In [1]: import numpy as np

In [2]: np.set_printoptions(precision=3, suppress=True, linewidth=100)

In [3]: E = np.load("w.npy")

In [4]: print(E)
[[ 1 -3 -3 -1]
 [ 0 -1  1  3]
 [ 0  0  3  0]
 [ 0  0  0  1]]

In [5]: print(E @ E)
[[  1   0 -15 -11]
 [  0   1   2   0]
 [  0   0   9   0]
 [  0   0   0   1]]

In [6]: assert E == E.T
Traceback (most recent call last):
  Cell In[6], line 1
    assert E == E.T
ValueError: The truth value of an array with more than one element is ambiguous. Use a.any() or a.all()


In [7]: print(np.linalg.matrix_power(E, 3))
[[  1  -3 -48 -12]
 [  0  -1   7   3]
 [  0   0  27   0]
 [  0   0   0   1]]

In [8]: print((E + E.T) / 2)
[[ 1.  -1.5 -1.5 -0.5]
 [-1.5 -1.   0.5  1.5]
 [-1.5  0.5  3.   0. ]
 [-0.5  1.5  0.   1. ]]

In [9]: print((E - E.T) / 2)
[[ 0.  -1.5 -1.5 -0.5]
 [ 1.5  0.   0.5  1.5]
 [ 1.5 -0.5  0.   0. ]
 [ 0.5 -1.5  0.   0. ]]

In [10]: r0, r1 = E[0], E[3]

In [11]: print(r0 @ r1)
-1

In [12]: pr = (r0 @ r1) / (r0 @ r0) * r0

In [13]: print(pr)
[-0.05  0.15  0.15  0.05]

In [14]: print(np.linalg.matrix_rank(np.outer(r0, r1)))
1

In [15]: print(r1 - pr)
[ 0.05 -0.15 -0.15  0.95]

In [16]: print(round((r1 - pr) @ r0, 3))
0.0

In [17]: print(np.outer(r0, r1))
[[ 0  0  0  1]
 [ 0  0  0 -3]
 [ 0  0  0 -3]
 [ 0  0  0 -1]]

In [18]: print(round(np.log10(np.linalg.cond(E))))
2

In [19]: print(np.linalg.matrix_rank(E, rtol=0.1))
3

In [20]: print(np.einsum("ii->", E))
4

In [21]: print(np.kron(np.eye(2, dtype=int), E))
[[ 1 -3 -3 -1  0  0  0  0]
 [ 0 -1  1  3  0  0  0  0]
 [ 0  0  3  0  0  0  0  0]
 [ 0  0  0  1  0  0  0  0]
 [ 0  0  0  0  1 -3 -3 -1]
 [ 0  0  0  0  0 -1  1  3]
 [ 0  0  0  0  0  0  3  0]
 [ 0  0  0  0  0  0  0  1]]

In [22]: print(np.round(np.linalg.eigvals(E).sum().real, 3))
4.0

In [23]: M = np.loadtxt("sample7.csv", delimiter=",")

In [24]: print(M)
[[ -9.611  -5.74    2.393]
 [ -9.524  -5.63    2.361]
 [ -7.235  -4.178   1.838]
 [ -2.391  -1.536   0.629]
 [-10.783  -6.32    2.687]
 [ -5.993  -3.489   1.506]
 [ -4.861  -2.796   1.252]
 [ -4.758  -2.737   1.151]
 [ -3.594  -2.067   0.873]
 [ -1.268  -0.672   0.273]
 [  0.006  -0.073  -0.051]
 [ -8.296  -4.956   2.078]
 [ -4.751  -2.824   1.044]
 [ -8.404  -4.914   2.136]
 [ -6.093  -3.438   1.479]
 [ -6.108  -3.521   1.481]
 [ -8.4    -4.937   2.083]
 [ -3.616  -2.107   0.903]
 [-10.728  -6.306   2.695]
 [ -0.039   0.034  -0.03 ]
 [ -4.76   -2.803   1.211]
 [-10.784  -6.337   2.72 ]
 [-10.79   -6.371   2.695]
 [ -8.382  -4.916   2.074]]

In [25]: Q, R = np.linalg.qr(M)

In [26]: print(np.allclose(R.T @ R, M.T @ M))
True

In [27]: print(np.trace(Q @ Q.T))
3.0

In [28]: print(np.round(Q.T @ Q, 3) + 0)
[[1. 0. 0.]
 [0. 1. 0.]
 [0. 0. 1.]]

In [29]: cen = M - M.mean(axis=0)

In [30]: vecs = np.linalg.svd(cen)[2][:1]

In [31]: other = cen - cen @ vecs.T @ vecs

In [32]: print(other.std(axis=0))
[0.027 0.046 0.035]

In [33]: print((cen @ vecs.T).std(axis=0))
[3.933]

In [34]: print(np.linalg.norm(other, axis=1).round(6).argmax())
3

In [35]: print(np.cov(cen @ vecs.T, rowvar=False))
16.140845597959483

In [36]: gram = np.cov(M, rowvar=False)

In [37]: print(gram.shape)
(3, 3)

In [38]: print(np.median(M, axis=0))
[-6.101 -3.505  1.494]

In [39]: print(round(float(np.corrcoef(M[:, 1], M[:, 2])[0, 1]), 3))
-0.999

In [40]: print(np.polyfit(M[:, 1], M[:, 2], 1))
[-0.43  -0.026]

In [41]: print(np.corrcoef(M.T))
[[ 1.     1.    -0.999]
 [ 1.     1.    -0.999]
 [-0.999 -0.999  1.   ]]

In [42]: print(np.argwhere(np.triu(np.abs(np.corrcoef(M.T)) > 0.8, 1)))
[[0 1]
 [0 2]
 [1 2]]

In [43]: labels = M[:, 2] > np.median(M[:, 2])

In [44]: r0 = M[labels].mean(axis=0) - M[~labels].mean(axis=0)

In [45]: print(r0)
[-5.558 -3.296  1.421]

In [46]: print(np.argsort(-np.abs(r0).round(6), kind="stable"))
[0 1 2]
